$ python -q
>>> import numpy as np
>>> from numpy import linalg as LA
>>> np.set_printoptions(suppress=True, linewidth=140)
>>> def rd(a):
...     return np.round(a, 2) + 0
... 
>>> f = np.array([1, 1, 1, 2, 1])
>>> M = 3 * np.eye(5) + np.outer(f, f)
>>> M
array([[4., 1., 1., 2., 1.],
       [1., 4., 1., 2., 1.],
       [1., 1., 4., 2., 1.],
       [2., 2., 2., 7., 2.],
       [1., 1., 1., 2., 4.]])
>>> x0 = np.ones(5)
>>> for _ in range(4):
...     x0 = M @ x0
...     x0 /= LA.norm(x0)
...     print(round(x0 @ M @ x0, 2))
... 
10.93
11.0
11.0
11.0
>>> rd(LA.eigvalsh(M)[-1])
np.float64(11.0)
>>> other = np.array([[-3, 1, -3], [3, -2, 1], [-2, -1, -1]])
>>> basis = np.array([[0, 3], [0, 3]])
>>> data = np.block([[other, np.zeros((3, 2))], [np.zeros((2, 3)), basis]])
>>> data
array([[-3.,  1., -3.,  0.,  0.],
       [ 3., -2.,  1.,  0.,  0.],
       [-2., -1., -1.,  0.,  0.],
       [ 0.,  0.,  0.,  0.,  3.],
       [ 0.,  0.,  0.,  0.,  3.]])
>>> np.kron(np.eye(2, dtype=int), data)
array([[-3.,  1., -3.,  0.,  0., -0.,  0., -0.,  0.,  0.],
       [ 3., -2.,  1.,  0.,  0.,  0., -0.,  0.,  0.,  0.],
       [-2., -1., -1.,  0.,  0., -0., -0., -0.,  0.,  0.],
       [ 0.,  0.,  0.,  0.,  3.,  0.,  0.,  0.,  0.,  0.],
       [ 0.,  0.,  0.,  0.,  3.,  0.,  0.,  0.,  0.,  0.],
       [-0.,  0., -0.,  0.,  0., -3.,  1., -3.,  0.,  0.],
       [ 0., -0.,  0.,  0.,  0.,  3., -2.,  1.,  0.,  0.],
       [-0., -0., -0.,  0.,  0., -2., -1., -1.,  0.,  0.],
       [ 0.,  0.,  0.,  0.,  0.,  0.,  0.,  0.,  0.,  3.],
       [ 0.,  0.,  0.,  0.,  0.,  0.,  0.,  0.,  0.,  3.]])
>>> np.einsum("ii->", data)
np.float64(-3.0)
>>> rd(LA.eigvals(data).sum().real)
np.float64(-3.0)
>>> np.einsum("ij,ji->", data, data)
np.float64(39.0)
>>> rd(LA.eigvals(data))
array([ 1.15, -4.82, -2.34,  0.  ,  3.  ])
>>> U, sig, Vt = LA.svd(data)
>>> np.argmax(sig[:-1] / (sig[1:] + 1e-6)) + 1
np.int64(4)
>>> other = U[:, :4] @ np.diag(sig[:4]) @ Vt[:4]
>>> LA.matrix_rank(data, rtol=0.05)
np.int64(4)
>>> rd(np.abs(data - other).max())
np.float64(0.0)
>>> LA.matrix_rank(other)
np.int64(4)
>>> rd(LA.norm(data, "nuc"))
np.float64(13.16)
>>> rd(LA.norm(data[0], 1)), rd(LA.norm(data[0], np.inf))
(np.float64(7.0), np.float64(3.0))
>>> mat = np.load("data.npy")
>>> mat
array([[ -1.2,  -0.3,  -0.9,  -0.1],
       [  0.8,  -0.5,   0.6,  -0.8],
       [  0.6,   1. ,   0.2,   0.3],
       [  0.9,   1.8,  -0.3,  -1.3],
       [  0.2,  -1. ,   0. ,   0.5],
       [ -1. ,   0. ,  -1.6,   2.1],
       [  1.2,  -0.6,   0.7,  -1.4],
       [  1. ,   0.8,  -0.2,   1.2],
       [  0.7,   0.6,   0.3,  -0.6],
       [  1.9,   0.1,  -2. ,   0.2],
       [ -0.9,  -0.6,  -1.1,   1.4],
       [ -0.3,   1.7,  -1. ,   0.9],
       [ 20. ,  58. ,  14. , -28. ],
       [ -1. ,  -0.4,  -1.5,  -0.9],
       [ -1.3,   0.3,  -1.1,   0.2],
       [  0.5,   0.6,   1. ,   0. ],
       [ -0.7,  -1.4,  -0.7,  -0.9]])
>>> # row 12 is much longer than the rest
>>> rd(mat.mean(axis=0))
array([ 1.26,  3.54,  0.38, -1.6 ])
>>> np.unravel_index(np.abs(mat).argmax(), mat.shape)
(np.int64(12), np.int64(1))
>>> rd(LA.norm(mat))
np.float64(69.3)
>>> mat[:, 4]
Traceback (most recent call last):
  File "<python-input-33>", line 1, in <module>
    mat[:, 4]
    ~~~^^^^^^
IndexError: index 4 is out of bounds for axis 1 with size 4
>>> LA.matrix_rank(mat)
np.int64(4)
>>> np.count_nonzero(mat)
np.int64(65)
>>> rd(mat[3] @ mat[6])
np.float64(1.61)
>>> rd(LA.norm(mat, "nuc"))
np.float64(80.03)
>>> rd(LA.norm(mat, axis=0))
array([20.38, 58.11, 14.55, 28.27])
>>> x0 = np.array([-1, -4, -5, -5])
>>> rhs = mat @ x0
>>> try:
...     LA.solve(mat, rhs)
... except LA.LinAlgError as e:
...     print(e)
... 
Last 2 dimensions of the array must be square
>>> rd(LA.lstsq(mat, rhs)[0])
array([-1., -4., -5., -5.])
>>> rd(LA.pinv(mat) @ mat)
array([[1., 0., 0., 0.],
       [0., 1., 0., 0.],
       [0., 0., 1., 0.],
       [0., 0., 0., 1.]])
>>> rd(rhs)
array([   7.4,    2.2,   -7.1,   -0.1,    1.3,   -1.5,    4.7,   -9.2,   -1.6,    6.7,    1.8,   -6. , -182. ,   14.6,    4.6,   -7.9,
         14.3])
>>> rng = np.random.default_rng(67)
>>> rhs = rhs + 0.02 * rng.normal(size=17)
>>> rd(rhs)
array([   7.39,    2.2 ,   -7.1 ,   -0.11,    1.33,   -1.48,    4.71,   -9.19,   -1.62,    6.72,    1.79,   -6.  , -181.98,   14.57,
          4.57,   -7.92,   14.34])
>>> c, *_ = LA.lstsq(mat, rhs)
>>> rd(LA.norm(rhs - mat @ c))
np.float64(0.07)
>>> rd(mat.T @ (rhs - mat @ c))
array([0., 0., 0., 0.])
>>> [round(float(LA.norm(LA.solve(mat.T @ mat + lam * np.eye(4), mat.T @ rhs))), 2) for lam in (0, 1, 10, 100)]
[8.19, 7.55, 4.77, 2.7]
>>> rd(c)
array([-0.99, -4.  , -5.  , -5.  ])
>>> P = mat @ LA.solve(mat.T @ mat, mat.T)
>>> rd(np.trace(P))
np.float64(4.0)
>>> rd(np.diag(P))
array([0.14, 0.1 , 0.05, 0.08, 0.03, 0.27, 0.22, 0.23, 0.02, 0.78, 0.09, 0.2 , 1.  , 0.35, 0.18, 0.08, 0.21])
>>> rd(LA.eigvalsh(P))
array([0., 0., 0., 0., 0., 0., 0., 0., 0., 0., 0., 0., 0., 1., 1., 1., 1.])
>>> f = np.array([2, 1, -1])
>>> rd(np.array([np.convolve(row, f, "same") for row in mat]))
array([[  -1.8,   -0.9,   -0.8,    0.8],
       [  -0.2,   -0.1,   -0.5,   -1.4],
       [   2.6,    0.8,   -0.2,    0.1],
       [   4.5,    0.3,   -4.7,   -1. ],
       [  -1.8,   -1.2,    2. ,    0.5],
       [  -1. ,   -2.2,    2.6,    3.7],
       [   0. ,   -0.4,   -1.5,   -2.1],
       [   2.6,   -0.6,    1.4,    1.4],
       [   1.9,    0.5,   -1.5,   -0.9],
       [   2.1,   -5.8,   -1.7,    2.2],
       [  -2.1,   -1.9,    2.3,    2.5],
       [   3.1,    0. ,   -0.9,    1.9],
       [ 136. ,   66. , -100. ,  -42. ],
       [  -1.8,   -2.4,   -2.9,    0.6],
       [  -0.7,   -0.6,   -1. ,    1.3],
       [   1.7,    2.1,    0.4,   -1. ],
       [  -3.5,   -2.1,   -1.1,   -0.2]])
>>> rd(np.polyval(f, mat[0]))
array([ 0.68, -1.12, -0.28, -1.08])
>>> F = np.loadtxt("layer14.csv", delimiter=",")
>>> F
array([[ 0.,  0.,  0.,  1.],
       [ 2.,  0.,  2.,  1.],
       [ 3.,  2.,  3.,  1.],
       [ 5.,  2.,  3.,  2.],
       [ 7.,  2.,  4.,  2.],
       [ 9.,  3.,  5.,  3.],
       [ 9.,  3.,  7.,  5.],
       [10.,  5.,  7.,  6.],
       [10.,  6.,  7.,  6.],
       [10.,  8.,  9.,  7.],
       [11., 10., 11.,  7.],
       [11., 12., 13.,  8.],
       [12., 12., 13.,  9.],
       [12., 12., 15.,  9.],
       [12., 12., 15., 10.],
       [12., 14., 16., 10.],
       [12., 15., 17., 11.],
       [12., 16., 17., 11.],
       [12., 16., 19., 13.],
       [14., 17., 21., 14.],
       [16., 17., 21., 16.],
       [17., 19., 23., 17.]])
>>> t3 = np.stack([F, 4 * F, F[::-1]])
>>> rd(LA.norm(t3, axis=(1, 2)))
array([104.12, 416.5 , 104.12])
>>> LA.matrix_rank(t3.reshape(3, -1))
np.int64(2)
>>> labels = F[:, 1] > np.median(F[:, 1])
>>> f = F[labels].mean(axis=0) - F[~labels].mean(axis=0)
>>> ((F - F.mean(axis=0)) @ f > 0).astype(int)
array([0, 0, 0, 0, 0, 0, 0, 0, 0, 0, 1, 1, 1, 1, 1, 1, 1, 1, 1, 1, 1, 1])
>>> rd(f)
array([ 6.  , 11.  , 12.  ,  7.91])
>>> Ac = (F - F.mean(axis=0)) / F.std(axis=0)
>>> rd(Ac.std(axis=0))
array([1., 1., 1., 1.])
>>> np.argwhere(np.abs(Ac) > 2)
array([[0, 0]])
>>> c = LA.lstsq(np.delete(Ac, 3, axis=1), Ac[:, 3])[0]
>>> np.abs(c).argmax()
np.int64(2)
>>> rd(1 - np.var(Ac[:, 3] - np.delete(Ac, 3, axis=1) @ c))
np.float64(0.97)
>>> x0 = np.array([4, 0, 0, 5])
>>> (F * x0).sum(axis=1)
array([  5.,  13.,  17.,  30.,  38.,  51.,  61.,  70.,  70.,  75.,  79.,  84.,  93.,  93.,  98.,  98., 103., 103., 113., 126., 144., 153.])
>>> F @ np.ones(4)
array([ 1.,  5.,  9., 12., 15., 20., 24., 28., 29., 34., 39., 44., 46., 48., 49., 52., 55., 56., 60., 66., 70., 76.])
>>> LA.norm(F @ x0) <= LA.norm(F, 2) * LA.norm(x0) + 1e-9
np.True_
>>> np.einsum("ij,j->i", F, x0)
array([  5.,  13.,  17.,  30.,  38.,  51.,  61.,  70.,  70.,  75.,  79.,  84.,  93.,  93.,  98.,  98., 103., 103., 113., 126., 144., 153.])
